$ python -q
>>> import numpy as np
>>> import numpy.linalg as la
>>> np.set_printoptions(suppress=True, linewidth=140)
>>> rd = lambda a: np.round(a, 3) + 0
>>> A2 = np.array([[2, 3, 3], [2, 0, 3], [3, 3, 1]])
>>> m1 = A2 - A2.T
>>> m1
array([[ 0,  1,  0],
       [-1,  0,  0],
       [ 0,  0,  0]])
>>> rd(la.det(m1[::-1]))
np.float64(0.0)
>>> np.einsum("ij,ji->", m1, m1)
np.int64(-2)
>>> rd(la.det(m1.T))
np.float64(0.0)
>>> rd(la.det(2 * m1)), rd(la.det(m1))
(np.float64(0.0), np.float64(0.0))
>>> rd(la.eigvals(m1))
array([0.+1.j, 0.-1.j, 0.+0.j])
>>> np.kron(np.eye(2, dtype=int), m1)
array([[ 0,  1,  0,  0,  0,  0],
       [-1,  0,  0,  0,  0,  0],
       [ 0,  0,  0,  0,  0,  0],
       [ 0,  0,  0,  0,  1,  0],
       [ 0,  0,  0, -1,  0,  0],
       [ 0,  0,  0,  0,  0,  0]])
>>> rank = la.matrix_rank(m1)
>>> rank
np.int64(2)
>>> null = la.svd(m1)[2][rank:].T
>>> [int(la.matrix_rank(m1[:i])) for i in range(1, len(m1) + 1)]
[1, 2, 2]
>>> null @ null.T
array([[0., 0., 0.],
       [0., 0., 0.],
       [0., 0., 1.]])
>>> np.allclose(m1 @ null, 0)
True
>>> null.shape
(3, 1)
>>> data = np.loadtxt("run15.csv", delimiter=",")
>>> data
array([[0., 2., 3., 3., 2.],
       [0., 2., 3., 3., 2.],
       [0., 0., 0., 0., 0.],
       [0., 0., 0., 0., 0.],
       [0., 4., 6., 6., 4.]])
>>> rd(np.trace(la.pinv(data) @ data))
np.float64(1.0)
>>> np.abs(np.diag(la.qr(data)[1])) > 1e-9
array([False,  True, False, False, False])
>>> np.allclose(data @ data.T, data.T @ data)
False
>>> rd(la.matrix_power(data, 3))
array([[  0.,  72., 108., 108.,  72.],
       [  0.,  72., 108., 108.,  72.],
       [  0.,   0.,   0.,   0.,   0.],
       [  0.,   0.,   0.,   0.,   0.],
       [  0., 144., 216., 216., 144.]])
>>> np.allclose(data, data.T)
False
>>> (data - data.T) / 2
array([[ 0. ,  1. ,  1.5,  1.5,  1. ],
       [-1. ,  0. ,  1.5,  1.5, -1. ],
       [-1.5, -1.5,  0. ,  0. , -3. ],
       [-1.5, -1.5,  0. ,  0. , -3. ],
       [-1. ,  1. ,  3. ,  3. ,  0. ]])
